>>> import numpy as np
>>> np.set_printoptions(precision=2, suppress=True, linewidth=100)
>>> rnd = lambda a: np.round(a, 2) + 0
>>> J = np.load("sample11.npy")
>>> rnd(J)
array([[-0.09,  0.53,  0.45,  0.42, -0.15,  0.52,  0.21],
       [-0.53, -0.66,  0.28,  0.44, -0.06,  0.  , -0.09],
       [ 0.25, -0.23, -0.25,  0.28,  0.73,  0.4 ,  0.23],
       [-0.47,  0.13,  0.41, -0.51,  0.51, -0.1 ,  0.24],
       [-0.34,  0.04, -0.49,  0.07, -0.24, -0.11,  0.75],
       [-0.16,  0.42, -0.12,  0.52,  0.34, -0.6 , -0.2 ],
       [ 0.53, -0.2 ,  0.49,  0.13, -0.04, -0.43,  0.48]])
>>> np.allclose(J, J.T)
False
>>> np.allclose(J @ J.T, J.T @ J)
True
>>> rnd(np.abs(np.linalg.eigvals(J)).max())
np.float64(1.0)
>>> rnd((J - J.T) / 2)
array([[ 0.  ,  0.53,  0.1 ,  0.45,  0.1 ,  0.34, -0.16],
       [-0.53,  0.  ,  0.25,  0.15, -0.05, -0.21,  0.05],
       [-0.1 , -0.25,  0.  , -0.07,  0.61,  0.26, -0.13],
       [-0.45, -0.15,  0.07,  0.  ,  0.22, -0.31,  0.06],
       [-0.1 ,  0.05, -0.61, -0.22,  0.  , -0.22,  0.4 ],
       [-0.34,  0.21, -0.26,  0.31,  0.22,  0.  ,  0.12],
       [ 0.16, -0.05,  0.13, -0.06, -0.4 , -0.12,  0.  ]])
>>> rnd(np.trace(J))
np.float64(-1.89)
>>> rnd(np.linalg.det(J))
np.float64(1.0)
>>> rng = np.random.default_rng(147947)
>>> B = J + rng.integers(-2, 3, (7, 6)) @ rng.integers(-2, 3, (6, 7))
>>> rnd(B)
array([[ -1.09,   3.53,  -8.55,  -0.58,   4.85,   5.52,   2.21],
       [  1.47,   6.34,  -1.72,   2.44,  -1.06,  -5.  ,  -3.09],
       [ -0.75,   2.77,  -5.25,  -0.72,   5.73,  -4.6 ,   0.23],
       [ -3.47, -14.87,   6.41,  -3.51,   2.51,   9.9 ,  -0.76],
       [  1.66,  -0.96,   4.51,   2.07,  -6.24,  -6.11,  -5.25],
       [ -2.16,  -2.58,   0.88,  -1.48,   3.34,  -0.6 ,  -7.2 ],
       [ -0.47,   4.8 ,   3.49,  -0.87,  -5.04,  -7.43,  -0.52]])
>>> rnd(np.linalg.svd(B - J, compute_uv=False))
array([23.87, 18.25,  9.5 ,  5.47,  3.79,  1.9 ,  0.  ])
>>> W0 = np.load("x.npy")
>>> W0
array([[0, 1, 1, 0, 1],
       [1, 0, 0, 0, 0],
       [1, 0, 0, 0, 0],
       [0, 0, 0, 0, 0],
       [1, 0, 0, 0, 0]])
>>> Uu, sig, Vt = np.linalg.svd(J, full_matrices=False)
>>> rnd(Uu.T @ J @ Vt.T)
array([[1., 0., 0., 0., 0., 0., 0.],
       [0., 1., 0., 0., 0., 0., 0.],
       [0., 0., 1., 0., 0., 0., 0.],
       [0., 0., 0., 1., 0., 0., 0.],
       [0., 0., 0., 0., 1., 0., 0.],
       [0., 0., 0., 0., 0., 1., 0.],
       [0., 0., 0., 0., 0., 0., 1.]])
>>> rnd(sig)
array([1., 1., 1., 1., 1., 1., 1.])
>>> rnd(Vt @ Vt.T)
array([[1., 0., 0., 0., 0., 0., 0.],
       [0., 1., 0., 0., 0., 0., 0.],
       [0., 0., 1., 0., 0., 0., 0.],
       [0., 0., 0., 1., 0., 0., 0.],
       [0., 0., 0., 0., 1., 0., 0.],
       [0., 0., 0., 0., 0., 1., 0.],
       [0., 0., 0., 0., 0., 0., 1.]])
>>> rnd(sig / sig[0])
array([1., 1., 1., 1., 1., 1., 1.])
>>> (W0 != 0).astype(int)
array([[0, 1, 1, 0, 1],
       [1, 0, 0, 0, 0],
       [1, 0, 0, 0, 0],
       [0, 0, 0, 0, 0],
       [1, 0, 0, 0, 0]])
>>> np.flatnonzero(np.linalg.matrix_power((W0 != 0) + (W0.T != 0) + np.eye(5), 5)[0])
array([0, 1, 2, 4])
>>> W = np.array([[3, 3, 0, 0, 0, 1],
...     [2, 2, 1, 3, 0, 3],
...     [3, 2, 0, 3, 2, 1],
...     [2, 1, 1, 2, 0, 2],
...     [1, 0, 3, 2, 3, 2]])
>>> beta = np.array([-1, 0, 0, -1, -1, -2])
>>> H = np.maximum(W0 @ W + beta, 0)
>>> (H > 0).astype(int)
array([[1, 1, 1, 1, 1, 1],
       [1, 1, 0, 0, 0, 0],
       [1, 1, 0, 0, 0, 0],
       [0, 0, 0, 0, 0, 0],
       [1, 1, 0, 0, 0, 0]])
>>> H
array([[5, 4, 4, 7, 4, 4],
       [2, 3, 0, 0, 0, 0],
       [2, 3, 0, 0, 0, 0],
       [0, 0, 0, 0, 0, 0],
       [2, 3, 0, 0, 0, 0]])
>>> (H > 0).mean(axis=0)
array([0.8, 0.8, 0.2, 0.2, 0.2, 0.2])
>>> C = np.array([[8, 3, 0], [3, 5, 0], [1, 5, 8], [2, 9, 0], [8, 2, 3], [5, 3, 9]])
>>> H @ C
array([[122, 138,  80],
       [ 25,  21,   0],
       [ 25,  21,   0],
       [  0,   0,   0],
       [ 25,  21,   0]])
>>> W @ C
array([[38, 27,  9],
       [44, 57, 35],
       [57, 53, 15],
       [34, 40, 26],
       [49, 48, 51]])
>>> (H @ C).round(6).argmax(axis=1)
array([1, 0, 0, 0, 0])
